% ipython --no-banner

In [1]: import numpy as np

In [2]: import numpy.linalg as la

In [3]: np.set_printoptions(precision=2, suppress=True, linewidth=140, legacy="1.25")

In [4]: M = np.array([[2, 0, 0, 1], [0, 1, 2, 0], [0, 0, 1, 0], [0, 0, 0, 1]])

In [5]: (M != 0).astype(int)
Out[5]: 
array([[1, 0, 0, 1],
       [0, 1, 1, 0],
       [0, 0, 1, 0],
       [0, 0, 0, 1]])

In [6]: print(np.sort(la.eigvals(M).real))
[1. 1. 1. 2.]

In [7]: print((la.matrix_power((M != 0) + (M.T != 0) + np.eye(4), 4) > 0).astype(int))
[[1 0 0 1]
 [0 1 1 0]
 [0 1 1 0]
 [1 0 0 1]]

In [8]: u = np.array([-5, -4, 2, -2])

In [9]: other = M + np.outer(u, np.eye(4)[1])

In [10]: print(round(float(la.det(other) / la.det(M)), 2), np.round(1 + la.solve(M, u)[1], 2))
-7.0 -7.0

In [11]: other
Out[11]: 
array([[ 2., -5.,  0.,  1.],
       [ 0., -3.,  2.,  0.],
       [ 0.,  2.,  1.,  0.],
       [ 0., -2.,  0.,  1.]])

In [12]: X = np.load("x.npy")

In [13]: X
Out[13]: 
array([[ 6,  4, 12,  8],
       [ 0, -4,  0, -8],
       [ 6,  4,  0,  0],
       [ 0, -4,  0,  0]])

In [14]: rng = np.random.default_rng(830362)

In [15]: lab = rng.permutation(4)

In [16]: lab
Out[16]: array([3, 2, 0, 1])

In [17]: other = X[lab][:, lab]

In [18]: print(np.diag(other))
[ 0  0  6 -4]

In [19]: other
Out[19]: 
array([[ 0,  0,  0, -4],
       [ 0,  0,  6,  4],
       [ 8, 12,  6,  4],
       [-8,  0,  0, -4]])

In [20]: np.trace(other)
Out[20]: 2

In [21]: np.allclose(other, X)
Out[21]: False

In [22]: round(la.det(other), 2), np.round(la.det(X[lab]), 2)
Out[22]: (2304.0, -2304.0)

In [23]: M - M[0]
Out[23]: 
array([[ 0,  0,  0,  0],
       [-2,  1,  2, -1],
       [-2,  0,  1, -1],
       [-2,  0,  0,  0]])

In [24]: la.svd(M, compute_uv=False)
Out[24]: array([2.41, 2.29, 0.87, 0.41])

In [25]: round(float(la.norm(M)), 2)
Out[25]: 3.46

In [26]: print(np.unravel_index(np.abs(M).argmax(), M.shape))
(0, 0)

In [27]: np.diff(M, axis=0)
Out[27]: 
array([[-2,  1,  2, -1],
       [ 0, -1, -1,  0],
       [ 0,  0, -1,  1]])

In [28]: print(M.mean(axis=0))
[0.5  0.25 0.75 0.5 ]

In [29]: other = la.inv(X)

In [30]: round(la.slogdet(X)[0], 2)
Out[30]: 1.0

In [31]: print((np.abs(other) > 1e-9).astype(int))
[[0 0 1 1]
 [0 0 0 1]
 [1 1 1 1]
 [0 1 0 1]]

In [32]: round(la.cond(X), 2)
Out[32]: 6.34

In [33]: other = np.array([[3]])

In [34]: Z = np.array([[-7, 5], [-2, -2]])

In [35]: feats = np.block([[other, np.array([[1, 1]])], [np.zeros((2, 1)), Z]])

In [36]: feats
Out[36]: 
array([[ 3.,  1.,  1.],
       [ 0., -7.,  5.],
       [ 0., -2., -2.]])

In [37]: np.allclose(feats, feats.T)
Out[37]: False

In [38]: feats @ feats
Out[38]: 
array([[  9.,  -6.,   6.],
       [  0.,  39., -45.],
       [  0.,  18.,  -6.]])

In [39]: (feats - feats.T) / 2
Out[39]: 
array([[ 0. ,  0.5,  0.5],
       [-0.5,  0. ,  3.5],
       [-0.5, -3.5,  0. ]])

In [40]: print((feats + feats.T) / 2)
[[ 3.   0.5  0.5]
 [ 0.5 -7.   1.5]
 [ 0.5  1.5 -2. ]]

In [41]: np.trace(feats)
Out[41]: -6.0

In [42]: print(np.allclose(feats @ feats.T, feats.T @ feats))
False

In [43]: m1 = np.load("case11.npy")

In [44]: m1
Out[44]: 
array([[ 0.1 ,  2.07, -1.04,  0.76,  0.94],
       [-0.55,  0.22, -0.52, -1.36,  2.07],
       [ 2.06,  2.04, -2.45,  1.25,  1.8 ]])

In [45]: other = m1 / np.sqrt((m1 ** 2).mean(axis=1, keepdims=True))

In [46]: la.norm(other, axis=1)
Out[46]: array([2.24, 2.24, 2.24])

In [47]: m1 - m1.mean(axis=1, keepdims=True)
Out[47]: 
array([[-0.47,  1.5 , -1.61,  0.19,  0.37],
       [-0.52,  0.25, -0.49, -1.33,  2.1 ],
       [ 1.12,  1.1 , -3.39,  0.31,  0.86]])

In [48]: th = np.radians(120)

In [49]: r_ = np.eye(5)

In [50]: r_[0, 0] = r_[1, 1] = np.cos(th)

In [51]: r_[0, 1], r_[1, 0] = -np.sin(th), np.sin(th)

In [52]: r_
Out[52]: 
array([[-0.5 , -0.87,  0.  ,  0.  ,  0.  ],
       [ 0.87, -0.5 ,  0.  ,  0.  ,  0.  ],
       [ 0.  ,  0.  ,  1.  ,  0.  ,  0.  ],
       [ 0.  ,  0.  ,  0.  ,  1.  ,  0.  ],
       [ 0.  ,  0.  ,  0.  ,  0.  ,  1.  ]])

In [53]: other = m1 @ r_.T

In [54]: np.round(la.det(r_), 2), np.round(np.trace(r_), 2)
Out[54]: (1.0, 2.0)

In [55]: print(np.allclose(m1 @ m1.T, other @ other.T))
True

In [56]: arr = np.loadtxt("mat.csv", delimiter=",")

In [57]: arr
Out[57]: 
array([[ 3.  ,  1.02,  0.02,  1.99],
       [ 2.98,  0.98, -0.01,  2.01],
       [ 3.02,  1.  ,  0.01,  2.  ],
       [ 3.02,  0.99,  0.  ,  1.99],
       [ 3.02,  1.  ,  0.02,  2.05],
       [ 3.  ,  1.03, -0.01,  2.01],
       [ 0.97,  3.03,  1.99,  2.  ],
       [ 1.01,  2.95,  2.01,  1.97],
       [ 1.  ,  3.03,  1.96,  2.03],
       [ 1.01,  3.  ,  1.98,  2.01],
       [ 0.98,  2.99,  2.01,  1.97],
       [ 1.01,  3.  ,  2.01,  2.01],
       [ 2.  ,  1.01,  2.  ,  0.99],
       [ 1.99,  0.99,  1.96,  0.98],
       [ 2.01,  1.01,  2.04,  0.99],
       [ 1.94,  1.03,  1.99,  1.01],
       [ 2.01,  0.98,  2.  ,  1.01],
       [ 2.02,  0.99,  1.96,  1.  ]])

In [58]: blk = np.stack([arr, -2 * arr, arr[::-1]])

In [59]: print(la.matrix_rank(blk))
[4 4 4]

In [60]: la.norm(blk, axis=(1, 2))
Out[60]: array([15.87, 31.74, 15.87])

In [61]: la.matrix_rank(blk.reshape(3, -1))
Out[61]: 2

In [62]: np.einsum("bij,cij->bc", blk, blk)
Out[62]: 
array([[ 251.93, -503.86,  215.94],
       [-503.86, 1007.72, -431.87],
       [ 215.94, -431.87,  251.93]])

In [63]: W0 = np.array([[0.9, -0.6, -0.9],
    ...:     [-0.6, -0.1, 0.9],
    ...:     [0.2, -1.6, 0.0],
    ...:     [0.4, -0.3, 0.4],
    ...:     [-0.1, 0.4, -0.8],
    ...:     [1.9, -0.6, -0.2],
    ...:     [-0.4, 1.1, -0.8],
    ...:     [0.2, -0.5, 1.1],
    ...:     [-2.1, -0.6, -0.2],
    ...:     [-0.9, 0.4, -0.2],
    ...:     [0.6, 0.2, 0.1],
    ...:     [-0.2, -1.7, -1.1],
    ...:     [-0.8, -1.1, -0.7],
    ...:     [-1.2, 0.0, -2.0],
    ...:     [0.9, -1.4, -0.2],
    ...:     [-0.4, -0.6, -0.5],
    ...:     [0.5, 0.5, -1.2],
    ...:     [0.7, 1.6, 1.3]])

In [64]: W0[:, 1] = -3 * W0[:, 0] + 0.05 * rng.normal(size=18)

In [65]: print(W0)
[[ 0.9  -2.72 -0.9 ]
 [-0.6   1.85  0.9 ]
 [ 0.2  -0.53  0.  ]
 [ 0.4  -1.2   0.4 ]
 [-0.1   0.28 -0.8 ]
 [ 1.9  -5.71 -0.2 ]
 [-0.4   1.23 -0.8 ]
 [ 0.2  -0.51  1.1 ]
 [-2.1   6.13 -0.2 ]
 [-0.9   2.72 -0.2 ]
 [ 0.6  -1.81  0.1 ]
 [-0.2   0.68 -1.1 ]
 [-0.8   2.36 -0.7 ]
 [-1.2   3.54 -2.  ]
 [ 0.9  -2.7  -0.2 ]
 [-0.4   1.19 -0.5 ]
 [ 0.5  -1.56 -1.2 ]
 [ 0.7  -2.11  1.3 ]]

In [66]: vec = np.array([3, -5, 2])

In [67]: rhs = W0 @ vec

In [68]: coef, lr = np.zeros(3), 1 / la.norm(W0, 2) ** 2

In [69]: for i in range(8):
    ...:     coef -= lr * W0.T @ (W0 @ coef - rhs)
    ...:     if i % 2 == 0: print(i, round(la.norm(W0 @ coef - rhs), 2))
    ...: 
0 5.13
2 4.26
4 3.55
6 2.95

In [70]: round(la.cond(W0), 2)
Out[70]: 172.68

In [71]: K = np.load("sample2.npy")

In [72]: K
Out[72]: 
array([[ 1,  1, -1, -1, -1, -1,  1,  1],
       [ 1, -1,  1, -1,  1, -1,  1, -1]])

In [73]: other = K[0, 0] * K[1:] - np.outer(K[1:, 0], K[0])

In [74]: other
Out[74]: array([[ 0, -2,  2,  0,  2,  0,  0, -2]])

In [75]: np.flatnonzero(~other.round(6).any(axis=1))
Out[75]: array([], dtype=int64)

In [76]: K[:, 0] / K[0, 0]
Out[76]: array([1., 1.])

In [77]: W1 = np.array([[0, -1, -2],
    ...:     [-2, 1, 0],
    ...:     [2, -2, -1],
    ...:     [-3, -2, 3],
    ...:     [-3, -1, -2],
    ...:     [-2, 0, 1],
    ...:     [-3, 0, 0],
    ...:     [3, -1, -2]])

In [78]: coef = np.array([0, -2, -3])

In [79]: hid = np.maximum(K @ W1 + coef, 0)

In [80]: (hid > 0).mean(axis=0)
Out[80]: array([0.5, 0.5, 0. ])

In [81]: Z = np.array([[1, -2, 1], [0, 2, -2], [1, 3, -1]])

In [82]: (hid @ Z).round(6).argmax(axis=1)
Out[82]: array([0, 0])

In [83]: W1 @ Z
Out[83]: 
array([[ -2,  -8,   4],
       [ -2,   6,  -4],
       [  1, -11,   7],
       [  0,  11,  -2],
       [ -5,  -2,   1],
       [ -1,   7,  -3],
       [ -3,   6,  -3],
       [  1, -14,   7]])

In [84]: E = np.loadtxt("block10.csv", delimiter=",")

In [85]: E
Out[85]: 
array([[12. , -1.4,  0.4, -1.7, -0.5],
       [ 3. , -1.9, -0.9,  0.8, -0.4],
       [16. ,  0.4,  0.5, -2. , -0.1],
       [ 5. , -0.4,  0.4, -0.9,  0.3],
       [-3. , -0.5, -1.7,  0.8, -0.8]])

In [86]: other = np.array([[2, 3], [3, 0], [0, 2], [3, 3], [1, 2]])

In [87]: np.vstack([E, other.T]).shape
Out[87]: (7, 5)

In [88]: np.einsum("ij->j", E)
Out[88]: array([33. , -3.8, -1.3, -3. , -1.5])

In [89]: print(la.matrix_rank(E @ other))
2

In [90]: print(np.allclose(E @ E.T, E.T @ E))
False

In [91]: print(round(float(np.trace(E)), 2))
8.9

In [92]: print((E + E.T) / 2)
[[12.    0.8   8.2   1.65 -1.75]
 [ 0.8  -1.9  -0.25  0.2  -0.45]
 [ 8.2  -0.25  0.5  -0.8  -0.9 ]
 [ 1.65  0.2  -0.8  -0.9   0.55]
 [-1.75 -0.45 -0.9   0.55 -0.8 ]]

In [93]: print(np.allclose(E, E.T))
False

In [94]: lab = rng.permutation(5)

In [95]: other = E[:, lab] * rng.choice([-1, 1], 5)

In [96]: other
Out[96]: 
array([[  0.5,   0.4,   1.4, -12. ,  -1.7],
       [  0.4,  -0.9,   1.9,  -3. ,   0.8],
       [  0.1,   0.5,  -0.4, -16. ,  -2. ],
       [ -0.3,   0.4,   0.4,  -5. ,  -0.9],
       [  0.8,  -1.7,   0.5,   3. ,   0.8]])

In [97]: Uu, _, Vh = la.svd(E.T @ other)

In [98]: np.round(la.lstsq(E, other)[0], 2) + 0
Out[98]: 
array([[ 0.,  0.,  0., -1.,  0.],
       [ 0.,  0., -1.,  0.,  0.],
       [ 0.,  1.,  0.,  0.,  0.],
       [ 0.,  0.,  0.,  0.,  1.],
       [-1.,  0.,  0.,  0.,  0.]])

In [99]: vec = np.array([2, 0, -5, 4, -4])

In [100]: rhs = E @ vec

In [101]: rhs
Out[101]: array([17.2, 15.3, 21.9,  3.2,  8.9])

In [102]: np.round(la.solve(E, 4 * rhs), 2) + 0
Out[102]: array([  8.,   0., -20.,  16., -16.])

In [103]: np.round(la.solve(E, rhs), 2) + 0
Out[103]: array([ 2.,  0., -5.,  4., -4.])

In [104]: np.round(la.solve(E, rhs + E[:, 4]), 2) + 0
Out[104]: array([ 2.,  0., -5.,  4., -3.])
